% python3 -q
>>> import numpy as np
>>> from numpy import linalg as LA
>>> np.set_printoptions(precision=2, suppress=True, linewidth=100)
>>> F = np.load("layer7.npy")
>>> F
array([[ 10.57,   7.77,  -6.14,   0.81],
       [-22.93,   3.87,  -4.33,   2.48],
       [-14.69,   2.18,  -4.59,  -2.3 ],
       [ 40.8 ,   4.9 ,   0.94,   2.44],
       [ -5.  ,  -3.14,  -8.27,  -0.67],
       [ 42.  ,   3.55,  -9.37,   3.83],
       [-20.1 ,  -2.3 ,  -7.96,   0.86],
       [ 10.6 ,   7.1 ,  -0.84,  -4.24],
       [ 16.97,   2.01,   2.78,  -0.74],
       [-30.2 ,  -1.11,  -6.95,   0.66],
       [ 10.52,   9.79, -16.07,   0.98],
       [ 27.16,   1.6 ,  18.42,   2.08],
       [  8.29,   2.74,  -3.03,   0.96],
       [-15.57,   5.2 , -14.79,   0.45],
       [  6.57,  -8.36,   9.16,   0.28],
       [-12.29,  -6.07,   1.22,   2.25],
       [-33.26,   6.79,   3.65,   3.6 ]])
>>> Ac = (F - F.mean(axis=0)) / F.std(axis=0)
>>> np.argwhere(np.abs(Ac) > 2)
array([[ 7,  3],
       [11,  2],
       [14,  1]])
>>> Ac.std(axis=0)
array([1., 1., 1., 1.])
>>> beta = LA.lstsq(np.delete(Ac, 2, axis=1), Ac[:, 2])[0]
>>> np.abs(beta).argmax()
np.int64(1)
>>> np.round(1 - np.var(Ac[:, 2] - np.delete(Ac, 2, axis=1) @ beta), 2)
np.float64(0.2)
>>> dist = LA.norm(F[:, None] - F[None], axis=-1)
>>> np.flatnonzero(dist[4] < dist.mean() / 2)
array([ 2,  4, 15])
>>> print(dist[:5, :5])
[[ 0.   33.82 26.1  31.22 19.19]
 [33.82  0.    9.68 63.96 19.9 ]
 [26.1   9.68  0.   56.03 11.76]
 [31.22 63.96 56.03  0.   47.51]
 [19.19 19.9  11.76 47.51  0.  ]]
>>> dist.mean(axis=1).argmax()
np.int64(5)
>>> dist.shape
(17, 17)
>>> dist[4]
array([19.19, 19.9 , 11.76, 47.51,  0.  , 47.7 , 15.2 , 20.4 , 25.13, 25.35, 21.72, 42.15, 15.53,
       15.  , 21.58, 12.66, 32.52])
>>> dist[4].round(6).argsort(kind="stable")[:4]
array([ 4,  2, 15, 13])
>>> np.unravel_index(dist.round(6).argmax(), dist.shape)
(np.int64(5), np.int64(16))
>>> out = np.c_[F[:, :3] @ np.array([[1, 0, 0], [-1, 2, 1], [-2, 2, 2]]), np.array([0, 0, 0, 2, 1, 1, 0, 0, 0, 1, 1, 0, 1, 1, 1, 2, 0])]
>>> out
array([[ 15.08,   3.26,  -4.51,   0.  ],
       [-18.14,  -0.92,  -4.79,   0.  ],
       [ -7.69,  -4.82,  -7.  ,   0.  ],
       [ 34.02,  11.68,   6.78,   2.  ],
       [ 14.68, -22.82, -19.68,   1.  ],
       [ 57.19, -11.64, -15.19,   1.  ],
       [ -1.88, -20.52, -18.22,   0.  ],
       [  5.18,  12.52,   5.42,   0.  ],
       [  9.4 ,   9.58,   7.57,   0.  ],
       [-15.19, -16.12, -15.01,   1.  ],
       [ 32.87, -12.56, -22.35,   1.  ],
       [-11.28,  40.04,  38.44,   0.  ],
       [ 11.61,  -0.58,  -3.32,   1.  ],
       [  8.81, -19.18, -24.38,   1.  ],
       [ -3.39,   1.6 ,   9.96,   1.  ],
       [ -8.66,  -9.7 ,  -3.63,   2.  ],
       [-47.35,  20.88,  14.09,   0.  ]])
>>> print(LA.matrix_rank(np.c_[F, out]))
5
>>> LA.matrix_rank(out)
np.int64(4)
>>> print(LA.norm(LA.qr(F)[0].T @ out, axis=0) ** 2 / ((out ** 2).sum(axis=0) + 1e-12))
[1.   1.   1.   0.41]
>>> np.round(LA.norm(out - F @ LA.lstsq(F, out)[0], axis=0), 2) + 0
array([0.  , 0.  , 0.  , 2.97])
>>> rng = np.random.default_rng(76970)
>>> m1 = np.array([[-3, 2], [1, -2], [-1, 3]]) * (rng.random((3, 2)) < 0.3)
>>> m1
array([[-3,  0],
       [ 1,  0],
       [-1,  3]])
>>> th = np.radians(36)
>>> Rm = np.eye(2)
>>> Rm[0, 0] = Rm[1, 1] = np.cos(th)
>>> Rm[0, 1], Rm[1, 0] = -np.sin(th), np.sin(th)
>>> Rm
array([[ 0.81, -0.59],
       [ 0.59,  0.81]])
>>> out = m1 @ Rm.T
>>> print(np.abs(out - m1).max(axis=0))
[1.57 1.76]
>>> out
array([[-2.43, -1.76],
       [ 0.81,  0.59],
       [-2.57,  1.84]])
>>> print(round(LA.det(Rm), 2), round(float(np.trace(Rm)), 2))
1.0 1.62
>>> LA.svd(m1, compute_uv=False), LA.svd(out, compute_uv=False)
(array([3.63, 2.61]), array([3.63, 2.61]))
